>>> import numpy as np
>>> import numpy.linalg as la
>>> np.set_printoptions(precision=3, suppress=True, linewidth=160, sign=" ")
>>> A = np.load("m.npy")
>>> A
array([[ 5, -2, -2],
       [-2,  5, -2],
       [-2, -2,  5]])
>>> A @ (-1.0) ** np.arange(3)
array([ 5., -9.,  5.])
>>> np.allclose(A @ A.T, A.T @ A)
True
>>> A @ np.ones(3)
array([ 1.,  1.,  1.])
>>> np.fft.fft(A[0])
array([ 1.+0.j,  7.+0.j,  7.+0.j])
>>> W0 = np.load("x.npy")
>>> W0
array([[-1, -2,  1],
       [-2,  3, -2],
       [ 0,  0,  0],
       [-2,  1, -2],
       [-2,  1, -2],
       [-2,  1, -2],
       [ 0,  0,  0],
       [ 0,  0,  0],
       [ 0,  0,  0],
       [-1, -2,  1],
       [ 0,  0,  0],
       [ 0,  0,  0],
       [ 0,  0,  0],
       [-2,  3, -2],
       [-2,  3, -2],
       [ 0,  0,  0],
       [-2,  3, -2]])
>>> P = W0 @ la.solve(W0.T @ W0, W0.T)
>>> np.round(la.eigvalsh(P), 3) + 0
array([ 0.,  0.,  0.,  0.,  0.,  0.,  0.,  0.,  0.,  0.,  0.,  0.,  0.,  0.,  1.,  1.,  1.])
>>> np.allclose(P @ P, P)
True
>>> M = np.load("data.npy")
>>> M
array([[ 0,  0,  0,  0],
       [ 0,  2,  0,  2],
       [ 0,  0,  0,  0],
       [ 0,  2,  0,  2]])
>>> rng = np.random.default_rng(660157)
>>> M2 = M + rng.integers(-2, 3, (4, 1)) @ rng.integers(-2, 3, (1, 4))
>>> M2
array([[ 4,  2,  4, -2],
       [-4,  0, -4,  4],
       [ 0,  0,  0,  0],
       [ 0,  2,  0,  2]])
>>> la.matrix_rank(M2 - M, tol=1e-8)
np.int64(1)
>>> np.abs(M2 - M).sum(axis=1)
array([ 12,  12,   0,   0])
>>> rank = la.matrix_rank(M)
>>> rank
np.int64(1)
>>> N = la.svd(M)[2][rank:].T
>>> [int(la.matrix_rank(M[:i])) for i in range(1, len(M) + 1)]
[0, 1, 1, 1]
>>> [int(la.matrix_rank(np.delete(M, i, axis=0))) for i in range(4)]
[1, 1, 1, 1]
>>> [int(la.matrix_rank(M[:, :j + 1])) for j in range(4)]
[0, 1, 1, 1]
>>> N @ N.T
array([[ 1. ,  0. ,  0. ,  0. ],
       [ 0. ,  0.5,  0. , -0.5],
       [ 0. ,  0. ,  1. ,  0. ],
       [ 0. , -0.5,  0. ,  0.5]])
